$ python3 -q
>>> import numpy as np
>>> np.set_printoptions(suppress=True, linewidth=200)
>>> tidy = lambda a: np.round(a, 1) + 0
>>> feats = np.array([[-7.3, 23.5, -8.1],
...     [-8.0, 14.8, -10.8],
...     [-4.3, -10.8, 2.5],
...     [-18.7, 16.3, 0.6],
...     [-12.1, -22.1, 5.6],
...     [-10.1, 34.7, -2.1],
...     [-4.5, 10.2, -2.3],
...     [1.9, 31.6, -4.1],
...     [2.4, 7.3, 2.2],
...     [0.7, -31.4, 5.0],
...     [18.1, 12.3, 0.1],
...     [-0.1, 12.8, -1.9],
...     [-3.5, -12.6, 10.2],
...     [-6.3, -16.7, -5.2],
...     [-7.1, 27.0, -3.0],
...     [20.0, -14.7, -2.7],
...     [-2.7, -7.6, -2.1],
...     [6.4, -23.0, -3.9],
...     [-7.5, 46.1, -2.3],
...     [11.3, -26.3, 0.7]])
>>> print(feats)
[[ -7.3  23.5  -8.1]
 [ -8.   14.8 -10.8]
 [ -4.3 -10.8   2.5]
 [-18.7  16.3   0.6]
 [-12.1 -22.1   5.6]
 [-10.1  34.7  -2.1]
 [ -4.5  10.2  -2.3]
 [  1.9  31.6  -4.1]
 [  2.4   7.3   2.2]
 [  0.7 -31.4   5. ]
 [ 18.1  12.3   0.1]
 [ -0.1  12.8  -1.9]
 [ -3.5 -12.6  10.2]
 [ -6.3 -16.7  -5.2]
 [ -7.1  27.   -3. ]
 [ 20.  -14.7  -2.7]
 [ -2.7  -7.6  -2.1]
 [  6.4 -23.   -3.9]
 [ -7.5  46.1  -2.3]
 [ 11.3 -26.3   0.7]]
>>> other = np.c_[feats[:, :1] @ np.array([[-2]]), np.array([1, -2, -3, -3, 3, 3, 3, 1, 1, 1, -3, 1, -1, 2, -1, -3, 1, -3, 1, 3])]
>>> print(other)
[[ 14.6   1. ]
 [ 16.   -2. ]
 [  8.6  -3. ]
 [ 37.4  -3. ]
 [ 24.2   3. ]
 [ 20.2   3. ]
 [  9.    3. ]
 [ -3.8   1. ]
 [ -4.8   1. ]
 [ -1.4   1. ]
 [-36.2  -3. ]
 [  0.2   1. ]
 [  7.   -1. ]
 [ 12.6   2. ]
 [ 14.2  -1. ]
 [-40.   -3. ]
 [  5.4   1. ]
 [-12.8  -3. ]
 [ 15.    1. ]
 [-22.6   3. ]]
>>> print(tidy(np.linalg.norm(np.linalg.qr(feats)[0].T @ other, axis=0) ** 2 / ((other ** 2).sum(axis=0) + 1e-12)))
[1.  0.1]
>>> print(tidy(np.linalg.norm(other - feats @ np.linalg.lstsq(feats, other)[0], axis=0)))
[0.  9.5]
>>> print(np.linalg.matrix_rank(np.c_[feats, other]))
4
>>> print(np.linalg.matrix_rank(other))
2
